>>> import numpy as np
>>> import numpy.linalg as la
>>> np.set_printoptions(precision=1, suppress=True, linewidth=100, floatmode="fixed")
>>> def rnd(a):
...     return np.round(a, 1) + 0
... 
>>> Y = np.array([[5, 4, 9], [5, 5, 6]])
>>> data = np.block([[np.zeros((2, 2)), Y], [Y.T, np.zeros((3, 3))]])
>>> print(data)
[[0.0 0.0 5.0 4.0 9.0]
 [0.0 0.0 5.0 5.0 6.0]
 [5.0 5.0 0.0 0.0 0.0]
 [4.0 5.0 0.0 0.0 0.0]
 [9.0 6.0 0.0 0.0 0.0]]
>>> # symmetric, so the eigenvalues are real
>>> print(np.argsort(-la.norm(data, axis=0).round(6), kind="stable")[:3])
[0 4 1]
>>> print(rnd(la.norm(data, 2) / la.norm(data)))
0.7
>>> w, vecs = la.eigh(data)
>>> print(rnd(vecs @ np.diag(w) @ vecs.T))
[[0.0 0.0 5.0 4.0 9.0]
 [0.0 0.0 5.0 5.0 6.0]
 [5.0 5.0 0.0 0.0 0.0]
 [4.0 5.0 0.0 0.0 0.0]
 [9.0 6.0 0.0 0.0 0.0]]
>>> print((w > 1e-8).sum(), (w < -1e-8).sum())
2 2
>>> print(rnd(la.eigvalsh(data @ data)))
[  0.0   3.4   3.4 204.6 204.6]
>>> print(rnd(vecs.T @ data @ vecs))
[[-14.3   0.0   0.0   0.0   0.0]
 [  0.0  -1.8   0.0   0.0   0.0]
 [  0.0   0.0   0.0   0.0   0.0]
 [  0.0   0.0   0.0   1.8   0.0]
 [  0.0   0.0   0.0   0.0  14.3]]
>>> print(rnd(w))
[-14.3  -1.8   0.0   1.8  14.3]
>>> u, r1 = data[3], data[1]
>>> print(u @ u)
41.0
>>> p = (u @ r1) / (u @ u) * u
>>> print(p)
[0.0 0.0 0.0 0.0 0.0]
>>> print((r1 - p) @ u)
0.0
>>> print(la.matrix_rank(np.outer(u, r1)))
1
>>> Y = np.array([[3, -3], [3, 2], [3, 3]])
>>> K = np.tile(Y, (2, 3))
>>> print(K)
[[ 3 -3  3 -3  3 -3]
 [ 3  2  3  2  3  2]
 [ 3  3  3  3  3  3]
 [ 3 -3  3 -3  3 -3]
 [ 3  2  3  2  3  2]
 [ 3  3  3  3  3  3]]
>>> # rows and columns are dependent
>>> U, sig, VT = la.svd(K)
>>> vecs = VT[:(sig > 1e-8).sum()]
>>> rng = np.random.default_rng(8717)
>>> vec = K[1] + -3 * K[0] + rng.integers(2) * np.eye(6)[0]
>>> print(vec)
[-5.0 11.0 -6.0 11.0 -6.0 11.0]
>>> print(la.matrix_rank(np.vstack([K, vec])))
3
